$ python3 -q
>>> import numpy as np
>>> from numpy import linalg as LA
>>> np.set_printoptions(precision=1, suppress=True, linewidth=120)
>>> f = np.array([-3, -4, -5, -3, -5]) + 0.5
>>> arr = np.outer(f, f) / (f @ f)
>>> arr
array([[0.1, 0.1, 0.2, 0.1, 0.2],
       [0.1, 0.2, 0.2, 0.1, 0.2],
       [0.2, 0.2, 0.3, 0.2, 0.3],
       [0.1, 0.1, 0.2, 0.1, 0.2],
       [0.2, 0.2, 0.3, 0.2, 0.3]])
>>> x0 = np.array([-5, 4, -3, 0, -1])
>>> LA.eigvalsh(2 * arr - np.eye(5))
array([-1., -1., -1., -1.,  1.])
>>> print(np.round((x0 - arr @ x0) @ (arr @ x0), 1))
-0.0
>>> f = np.array([5, 2])
>>> np.polyval(f, arr[1])
array([2.7, 2.9, 3.2, 2.7, 3.2])
>>> np.round(np.correlate(arr[1], arr[2], "full"), 1) + 0
array([0. , 0.1, 0.1, 0.2, 0.2, 0.2, 0.1, 0.1, 0. ])
>>> rng = np.random.default_rng(679376)
>>> z = rng.permutation(5)
>>> z
array([4, 0, 2, 1, 3])
>>> out = arr[z][:, z]
>>> np.round(np.sort(np.abs(LA.eigvals(out))), 1) + 0
array([0., 0., 0., 0., 1.])
>>> np.allclose(out, arr)
False
>>> out
array([[0.3, 0.2, 0.3, 0.2, 0.2],
       [0.2, 0.1, 0.2, 0.1, 0.1],
       [0.3, 0.2, 0.3, 0.2, 0.2],
       [0.2, 0.1, 0.2, 0.2, 0.1],
       [0.2, 0.1, 0.2, 0.1, 0.1]])
>>> rk = LA.matrix_rank(arr)
>>> rk
np.int64(1)
>>> ns = LA.svd(arr)[2][rk:].T
>>> LA.matrix_rank(arr.T @ arr), LA.matrix_rank(arr @ arr.T)
(np.int64(1), np.int64(1))
>>> np.allclose(arr @ ns, 0)
True
>>> print(ns.shape)
(5, 4)
>>> E = np.array([[-2, 1, 1, 0, -1], [0, -1, 0, -1, 3], [0, -1, 0, -1, 3]])
>>> U, sig, VT = LA.svd(E)
>>> evecs = VT[:(sig > 1e-8).sum()]
>>> x0 = E[2] + -2 * E[0] + rng.integers(2) * np.eye(5)[4]
>>> print(x0)
[ 4. -3. -2. -1.  6.]
>>> print(LA.matrix_rank(np.vstack([E, x0])))
3
>>> print(round(LA.norm(x0 - evecs.T @ evecs @ x0), 1))
0.4
>>> np.round(evecs.T @ evecs, 1) + 0
array([[ 0.7, -0.2, -0.4,  0.1,  0. ],
       [-0.2,  0.2,  0.1,  0. , -0.3],
       [-0.4,  0.1,  0.2, -0.1,  0. ],
       [ 0.1,  0. , -0.1,  0.1, -0.3],
       [ 0. , -0.3,  0. , -0.3,  0.8]])
>>> w, evecs = LA.eigh(arr)
>>> x0 = np.array([1, 1, 1, 1, 1])
>>> evecs * np.abs(w) @ evecs.T
array([[0.1, 0.1, 0.2, 0.1, 0.2],
       [0.1, 0.2, 0.2, 0.1, 0.2],
       [0.2, 0.2, 0.3, 0.2, 0.3],
       [0.1, 0.1, 0.2, 0.1, 0.2],
       [0.2, 0.2, 0.3, 0.2, 0.3]])
>>> np.round(LA.eigvalsh(arr[1:, 1:]), 1) + 0
array([0. , 0. , 0. , 0.9])
>>> np.round(x0 @ arr @ x0, 1)
np.float64(4.7)
>>> evecs * np.maximum(w, 0) @ evecs.T
array([[0.1, 0.1, 0.2, 0.1, 0.2],
       [0.1, 0.2, 0.2, 0.1, 0.2],
       [0.2, 0.2, 0.3, 0.2, 0.3],
       [0.1, 0.1, 0.2, 0.1, 0.2],
       [0.2, 0.2, 0.3, 0.2, 0.3]])
